% python3 -q
>>> import numpy as np
>>> from numpy import linalg as LA
>>> np.set_printoptions(suppress=True, linewidth=200)
>>> rd = lambda a: np.round(a, 2) + 0
>>> K = np.loadtxt("out0.csv", delimiter=",")
>>> K
array([[-0.1, -1. , -1.2,  0.2,  0.9, -1.9,  5.4, -1.1, -1.4,  1.6],
       [ 0.4, -1.1,  1.4,  0.1,  0.2, -0.2,  2.1, -0.9,  0.5,  0.3],
       [ 1. , -0.4, -0.2, -0.3,  1. , -0.3,  1.8,  0.3, -0.9,  0.3],
       [ 0.5, -1.7,  0.9, -1.3,  1.1,  0. , -1.2, -1.6, -0.1,  1.9],
       [-0.9, -1.1,  0.7,  0.4, -1.9,  1. , -6.3,  1.4,  0.5,  0.8],
       [ 1. , -0.3, -1.2,  0.5,  0.4, -1.9, -1.5, -2.2,  0.4, -0.5],
       [-0.5,  0.5,  2.5,  0.2,  0.5,  0.7, -2.7,  1. ,  0.6, -1.3],
       [ 0.7, -1. ,  0.7, -0.9, -0.5,  2.2, -2.4, -3. ,  1.6,  0.7],
       [-1.1,  1.4, -1.8, -0.7,  0.1,  1.7,  0.6,  1.2,  0.4,  0. ],
       [ 0.4, -0.3, -1.8,  0.7,  0.5,  0.2, -1.8,  0.1, -2.2,  2. ],
       [-0.2,  0.7, -0.6, -1.1,  0.6,  0.6, -2.4, -0.8,  0.2,  0.6],
       [-0.7,  1.8,  0.9, -0.4,  1.6, -0.2, -0.3, -2.4,  0.2,  0. ],
       [-1.1, -0.6,  0.7, -0.7,  0. , -0.6,  0.3,  1.4, -0.4, -0.6],
       [-0.5,  0.4, -1.2, -0.6,  0.5, -0.8, -1.5,  0.3, -0.4,  0. ]])
>>> other = np.c_[K[:, :3] @ np.array([[2, 2, 2], [-1, 0, 1], [-3, 2, -2]]), np.array([3, 3, 3, 1, 3, 3, 1, 0, 1, 3, 1, 0, 1, 3])]
>>> rd(other)
array([[ 4.4, -2.6,  1.2,  3. ],
       [-2.3,  3.6, -3.1,  3. ],
       [ 3. ,  1.6,  2. ,  3. ],
       [ 0. ,  2.8, -2.5,  1. ],
       [-2.8, -0.4, -4.3,  3. ],
       [ 5.9, -0.4,  4.1,  3. ],
       [-9. ,  4. , -5.5,  1. ],
       [ 0.3,  2.8, -1. ,  0. ],
       [ 1.8, -5.8,  2.8,  1. ],
       [ 6.5, -2.8,  4.1,  3. ],
       [ 0.7, -1.6,  1.5,  1. ],
       [-5.9,  0.4, -1.4,  0. ],
       [-3.7, -0.8, -4.2,  1. ],
       [ 2.2, -3.4,  1.8,  3. ]])
>>> LA.matrix_rank(other)
np.int64(4)
>>> other = np.array([[0, 7],
...     [0, 6],
...     [8, 6],
...     [2, 8],
...     [7, 3],
...     [2, 4],
...     [6, 5],
...     [1, 2],
...     [5, 0],
...     [4, 0]])
>>> np.vstack([K, other.T]).shape
(16, 10)
>>> rd(np.einsum("ij->j", K))
array([-1.1, -2.7, -0.2, -3.9,  5. ,  0.5, -9.9, -6.3, -1. ,  5.8])
>>> W1 = np.array([[9, 4, -3, -7, -5, -8],
...     [-5, 6, 3, 8, -4, 9],
...     [6, 8, -8, -5, 1, 8],
...     [8, -2, 2, 1, 4, -2],
...     [-5, -6, -8, -3, -1, 6],
...     [2, 1, -8, 5, -7, 9],
...     [2, -3, 4, -1, -9, 1],
...     [-7, 9, -4, 4, 6, -5],
...     [9, 9, -5, -1, 8, -6],
...     [4, -2, -9, -2, 7, 3]])
>>> coef = np.array([-5, 1, 1, 1, -1, -5])
>>> act = np.maximum(K @ W1 + coef, 0)
>>> LA.matrix_rank(act)
np.int64(6)
>>> (act > 0).astype(int)
array([[0, 0, 1, 0, 0, 0],
       [1, 0, 0, 0, 0, 0],
       [0, 0, 1, 0, 0, 0],
       [1, 0, 0, 0, 1, 1],
       [0, 1, 0, 1, 1, 0],
       [1, 0, 1, 0, 1, 0],
       [0, 1, 0, 1, 1, 1],
       [1, 1, 0, 0, 1, 1],
       [0, 1, 1, 1, 0, 1],
       [0, 0, 0, 1, 1, 0],
       [0, 0, 0, 1, 1, 1],
       [0, 0, 0, 1, 0, 1],
       [0, 1, 1, 1, 1, 0],
       [0, 0, 1, 1, 1, 0]])
>>> rd((act > 0).mean(axis=0))
array([0.29, 0.36, 0.43, 0.57, 0.64, 0.43])
>>> Z = np.array([[2, -2, 2],
...     [1, -3, 3],
...     [-1, 1, 1],
...     [3, 0, -3],
...     [-3, 3, -3],
...     [-3, -1, -2]])
>>> W1 @ Z
array([[ 43, -40,  79],
       [  2, -26, -19],
       [-14, -49,  24],
       [  9,   6,   1],
       [-32,  11, -36],
       [ 22, -45, -13],
       [ 18, -19,  27],
       [  8,   6, -11],
       [ 23, -20,  31],
       [-21,   7, -28]])
>>> M = np.loadtxt("dump.csv", delimiter=",")
>>> M
array([[ 22.,   7.,  -7.,  -4.,   3.,  14.,   4.,   0.,  14.],
       [  7.,  13.,  -2.,  -5.,  -1.,   3.,   3.,   5.,   8.],
       [ -7.,  -2.,  18.,   3.,   3., -11.,  -3.,  -4.,  -4.],
       [ -4.,  -5.,   3.,  31.,   2.,  -9.,  -5., -19.,  -8.],
       [  3.,  -1.,   3.,   2.,   3.,   0.,   1.,  -2.,   2.],
       [ 14.,   3., -11.,  -9.,   0.,  24.,   0.,   2.,   5.],
       [  4.,   3.,  -3.,  -5.,   1.,   0.,   7.,   4.,   5.],
       [  0.,   5.,  -4., -19.,  -2.,   2.,   4.,  16.,   7.],
       [ 14.,   8.,  -4.,  -8.,   2.,   5.,   5.,   7.,  19.]])
>>> x0 = np.array([8, 3, -4, 8, -8, -9, -1, 4, 3])
>>> y = M @ x0
>>> y
array([  81.,   85.,  -60.,  159.,   -2., -100.,   29.,  -42.,  107.])
>>> rd(LA.solve(M, -3 * y))
array([-24.,  -9.,  12., -24.,  24.,  27.,   3., -12.,  -9.])
>>> rd(LA.solve(M.T, M[1]))
array([0., 1., 0., 0., 0., 0., 0., 0., 0.])
